% python3 -q
>>> import numpy as np
>>> np.set_printoptions(precision=1, suppress=True, linewidth=160)
>>> def rnd(a):
...     return np.round(a, 1) + 0
... 
>>> data = np.load("sample6.npy")
>>> rnd(data)
array([[ 1. , -0.1, -0.1, -0.1, -0.1, -0.1, -0.1],
       [-0.1,  0.7, -0.4, -0.3, -0.3, -0.3, -0.3],
       [-0.1, -0.4,  0.3, -0.4, -0.4, -0.4, -0.4],
       [-0.1, -0.3, -0.4,  0.7, -0.3, -0.3, -0.3],
       [-0.1, -0.3, -0.4, -0.3,  0.7, -0.3, -0.3],
       [-0.1, -0.3, -0.4, -0.3, -0.3,  0.7, -0.3],
       [-0.1, -0.3, -0.4, -0.3, -0.3, -0.3,  0.7]])
>>> r0 = np.array([0, 4])
>>> rnd(np.array([np.convolve(row, r0, "same") for row in data]))
array([[ 0. ,  3.9, -0.3, -0.6, -0.3, -0.3, -0.3],
       [ 0. , -0.3,  3. , -1.7, -1. , -1. , -1. ],
       [ 0. , -0.6, -1.7,  1.2, -1.7, -1.7, -1.7],
       [ 0. , -0.3, -1. , -1.7,  3. , -1. , -1. ],
       [ 0. , -0.3, -1. , -1.7, -1. ,  3. , -1. ],
       [ 0. , -0.3, -1. , -1.7, -1. , -1. ,  3. ],
       [ 0. , -0.3, -1. , -1.7, -1. , -1. , -1. ]])
>>> np.cross(data[5, :3], data[6, :3])
array([0., 0., 0.])
>>> rnd(np.correlate(data[5], data[6], "full"))
array([-0.1, -0.2, -0.2,  0. ,  0.1,  0.9,  0. ,  0.2,  0.1, -0.2, -0.1,  0. ,  0. ])
>>> np.polyval(r0, data[5])
array([4., 4., 4., 4., 4., 4., 4.])
>>> ev, V = np.linalg.eigh(data)
>>> x0 = np.array([3, 2, 0, 0, 2, 3, 2])
>>> rnd(V * np.maximum(ev, 0) @ V.T)
array([[ 1. ,  0. , -0.1,  0. ,  0. ,  0. ,  0. ],
       [ 0. ,  0.9, -0.2, -0.1, -0.1, -0.1, -0.1],
       [-0.1, -0.2,  0.6, -0.2, -0.2, -0.2, -0.2],
       [ 0. , -0.1, -0.2,  0.9, -0.1, -0.1, -0.1],
       [ 0. , -0.1, -0.2, -0.1,  0.9, -0.1, -0.1],
       [ 0. , -0.1, -0.2, -0.1, -0.1,  0.9, -0.1],
       [ 0. , -0.1, -0.2, -0.1, -0.1, -0.1,  0.9]])
>>> print(rnd(np.abs(data).sum(axis=1).max()), rnd(np.abs(ev).max()))
2.5 1.0
>>> rnd(x0 @ data @ x0)
np.float64(4.6)
>>> A = np.load("block3.npy")
>>> A
array([[  0.7,  -3.1, -16.8,  -1.4,  -4.5],
       [ -0.6,   2.2, -16.9,  -4.9,  -4.1],
       [  1. ,  -0.4,  -0.4,  -1. ,  -0.6],
       [  4.8,  -0.2,  -5.8,  -6.5,  -3.9],
       [ -1. ,   0.3, -25.5,  -4.3,  -6.3],
       [  4.1,  -0.1, -11.8,  -7.8,  -5.3],
       [  0. ,  -0.4, -13.4,  -2. ,  -3.4],
       [  2.8,  -5.1, -12.8,  -0.4,  -4.4],
       [ -1.9,   2.7, -19.3,  -4.5,  -4.4],
       [  6.4,  -5.2, -15.2,  -5.7,  -6.9],
       [  6. ,  -1.8, -10.6,  -7.8,  -5.7],
       [  1.4,   0.8,  -1.9,  -3.1,  -1.2],
       [ -2.3,   4.6,  -7. ,  -3.8,  -1. ],
       [ 10. , -15.3,  -8.2,   1.8,  -6.1],
       [ -0.9,   7.8,  -9.3,  -9. ,  -2.5],
       [  4. ,  -5.1,   0.6,   0.6,  -1.5],
       [ 17.3, -19.7,   6.7,   0.8,  -5.8],
       [  9.8, -13.7, -15.9,  -1.3,  -8.4],
       [  1.9,   3.3, -11.5,  -8.2,  -4.1],
       [ -2.1,   5.1, -19.5,  -6.9,  -4.5],
       [ 11.5, -16.9, -13.1,   0.5,  -8.2],
       [  4.1,  -7. , -14.4,  -1.1,  -5.7],
       [  3.6,  -9.1, -11.1,   2.9,  -4.3],
       [  4.5,  -4.9,  -8.8,  -2.5,  -4.3],
       [ 17.9, -23.1,  -6.9,   0.3,  -9.7],
       [ -2.1,   6.1, -11.9,  -6.2,  -2.4],
       [ 16.3, -20.3,  -0.6,   1. ,  -7. ],
       [ 12.7, -14.1,   0. ,  -0.6,  -5.4],
       [ 12.1, -11.2,  -9. ,  -5.1,  -7.6],
       [  7.4, -10.4, -18.5,  -2.2,  -8.2],
       [  6. ,  -5.7,  -3.1,  -2.1,  -3.6],
       [ 13.6, -15.3, -14. ,  -3.8,  -9.5],
       [ -1.8,   2.6, -19.4,  -4.5,  -4.4],
       [  6.3,  -5.1, -18.3,  -6.2,  -7.7],
       [  1.8,  -1.1, -17.3,  -4.5,  -5.1],
       [ 14.5, -13.9,   4.1,  -2.6,  -5.3]])
>>> rng = np.random.default_rng(66)
>>> A2 = A + rng.integers(-2, 3, (36, 3)) @ rng.integers(-2, 3, (3, 5))
>>> rnd(A2)
array([[ -1.3,  -0.1, -14.8,   2.6,  -5.5],
       [ -4.6,   5.2, -12.9,   0.1,  -3.1],
       [  5. ,  -1.4,  -4.4,  -4. ,  -3.6],
       [  4.8,  -4.2,  -5.8,  -8.5,  -3.9],
       [  9. ,   2.3, -35.5, -10.3, -12.3],
       [  0.1,  -2.1,  -7.8,  -5.8,  -3.3],
       [  0. ,  -4.4, -13.4,  -4. ,  -3.4],
       [  6.8,  -2.1, -16.8,  -1.4,  -7.4],
       [  2.1,  -1.3, -23.3, -10.5,  -4.4],
       [  6.4,  -2.2, -15.2,  -3.7,  -7.9],
       [ 16. ,   1.2, -20.6, -12.8, -12.7],
       [ -8.6,  -4.2,   8.1,   0.9,   5.8],
       [  1.7,   8.6, -11. ,  -3.8,  -5. ],
       [  6. , -16.3,  -4.2,   3.8,  -3.1],
       [ -2.9,   3.8,  -7.3, -10. ,  -0.5],
       [ -4. ,  -5.1,   8.6,   6.6,   2.5],
       [ 17.3, -15.7,   6.7,   3.8,  -7.8],
       [ 13.8, -11.7, -19.9,  -2.3, -12.4],
       [ -0.1,  -3.7,  -9.5, -11.2,  -1.1],
       [ -4.1,   3.1, -17.5,  -6.9,  -2.5],
       [  9.5, -20.9, -11.1,  -0.5,  -6.2],
       [ 16.1,  -3. , -26.4,  -7.1, -13.7],
       [  1.6, -12.1,  -9.1,   2.9,  -3.3],
       [  8.5,  -1.9, -12.8,  -3.5,  -7.3],
       [ 15.9, -27.1,  -4.9,  -0.7,  -7.7],
       [  9.9,  10.1, -23.9, -12.2, -10.4],
       [ 16.3, -26.3,  -0.6,  -3. ,  -5. ],
       [  0.7, -18.1,  12. ,   5.4,   2.6],
       [ 16.1, -11.2, -13. ,  -7.1, -11.6],
       [  7.4,  -6.4, -18.5,   0.8, -10.2],
       [  8. ,   0.3,  -5.1,  -0.1,  -5.6],
       [ 15.6,  -9.3, -16. ,  -1.8, -11.5],
       [  0.2,   8.6, -21.4,  -2.5,  -6.4],
       [ -1.7,  -7.1, -10.3,  -2.2,  -1.7],
       [  1.8,  -6.1, -17.3,  -7.5,  -4.1],
       [ 10.5, -13.9,   8.1,   0.4,  -3.3]])
>>> print(rnd(np.abs(A2 - A).sum(axis=1)))
[12. 17. 15.  6. 34. 14.  6. 15. 18.  6. 35. 36. 16. 14. 11. 26.  9. 15. 17.  8. 11. 42.  8. 15. 11. 42. 12. 42. 14.  9. 14. 14. 14. 28.  9. 13.]
>>> np.linalg.matrix_rank(A2 - A, tol=1e-8)
np.int64(3)
>>> F = np.load("test11.npy")
>>> F
array([[-1,  0,  0,  2,  4,  4,  1],
       [-2,  0,  2,  1,  2,  5,  2],
       [-3,  0,  5,  2,  5,  3,  3]])
>>> F.sum(axis=1)
array([10, 10, 15])
>>> np.diff(F, axis=0)
array([[-1,  0,  2, -1, -2,  1,  1],
       [-1,  0,  3,  1,  3, -2,  1]])
>>> np.unravel_index(np.abs(F).argmax(), F.shape)
(np.int64(1), np.int64(5))
>>> m1 = np.loadtxt("arr.csv", delimiter=",")
>>> m1
array([[ 5.2,  1.1,  6.1,  4.2,  4.9],
       [ 7. , -0.5,  6.9,  2. ,  5.4],
       [ 6.8,  0.1,  5.5,  4.2,  6.2],
       [ 6.6,  1.2,  5.5,  3.5,  4.4],
       [ 7.9,  0.7,  7.5,  2.1,  3.8],
       [ 6. , -1.5,  4.5,  3.8,  5.5],
       [ 5.9,  0.7,  7. ,  2.5,  7.2],
       [ 6.1, -0.1,  5.8,  1.4,  7.4],
       [ 5.5,  1.1,  5.9,  2.9,  4.9],
       [ 7.6, -0.5,  6.2,  2.1,  6.5],
       [ 4.7, -0.1,  6. ,  4.5,  5.8],
       [ 6.7,  0.7,  7. ,  3.4,  5.5],
       [ 5.8,  0.9,  4.9,  3.2,  5.6],
       [ 5.5, -0.8,  5.6,  2.4,  6. ],
       [ 5.4,  0.2,  5. ,  4.8,  5.4],
       [ 5.9, -0.7,  5.8,  3.5,  7. ],
       [ 6.6, -0.1,  6.3,  2.7,  4.6],
       [ 6.1, -0.8,  4.6,  2.4,  5.9],
       [ 6.2, -0.6,  4.3,  2.2,  6.6],
       [ 6. ,  1.1,  6.4,  3.5,  5.4],
       [ 6.4,  0.9,  6.6,  3.5,  5.1],
       [ 4. ,  1.1,  6.3,  3.1,  7.1],
       [ 6.2,  2.2,  5.8,  3.7,  5. ],
       [ 6.7,  0.6,  6.6,  0.9,  5.7],
       [ 6.1,  1.1,  4.8,  3.8,  5.5],
       [ 6.1,  0. ,  8.4,  3.7,  5.8],
       [ 6.4,  0.1,  6.2,  4.1,  4.8],
       [ 5.4, -1.3,  4.8,  3.3,  5.6],
       [ 6.7, -2.3,  7.4,  2.8,  7.3],
       [ 5.6, -0.7,  6.4,  3.6,  6.1],
       [ 6.9, -0.4,  7.2,  3.8,  8.1],
       [ 5.1, -0.2,  6.1,  3.2,  5. ],
       [ 6.8, -0.7,  4.1,  3.8,  5.6],
       [ 5.4, -1.4,  4.6,  2.1,  5.4],
       [ 7.1, -0.7,  6.3,  4.1,  7.1]])
>>> W = np.array([[-2, -1, 2, 1, 1, -3],
...     [-1, 1, 0, 3, 2, -1],
...     [-2, -2, -3, -3, 1, -2],
...     [1, 2, 0, 1, 1, -1],
...     [1, 1, -1, -3, 0, -3]])
>>> c = np.array([0, -2, -2, 1, 3, -2])
>>> hid = np.maximum(m1 @ W + c, 0)
>>> (hid > 0).mean(axis=0)
array([0., 0., 0., 0., 1., 0.])
>>> basis = np.array([[-3, 6], [-2, 6], [4, -2], [-9, -4], [5, -8], [4, 3]])
>>> W @ basis
array([[  0, -43],
       [-20, -31],
       [ 22, -20],
       [-15,   3],
       [  6,  17]])
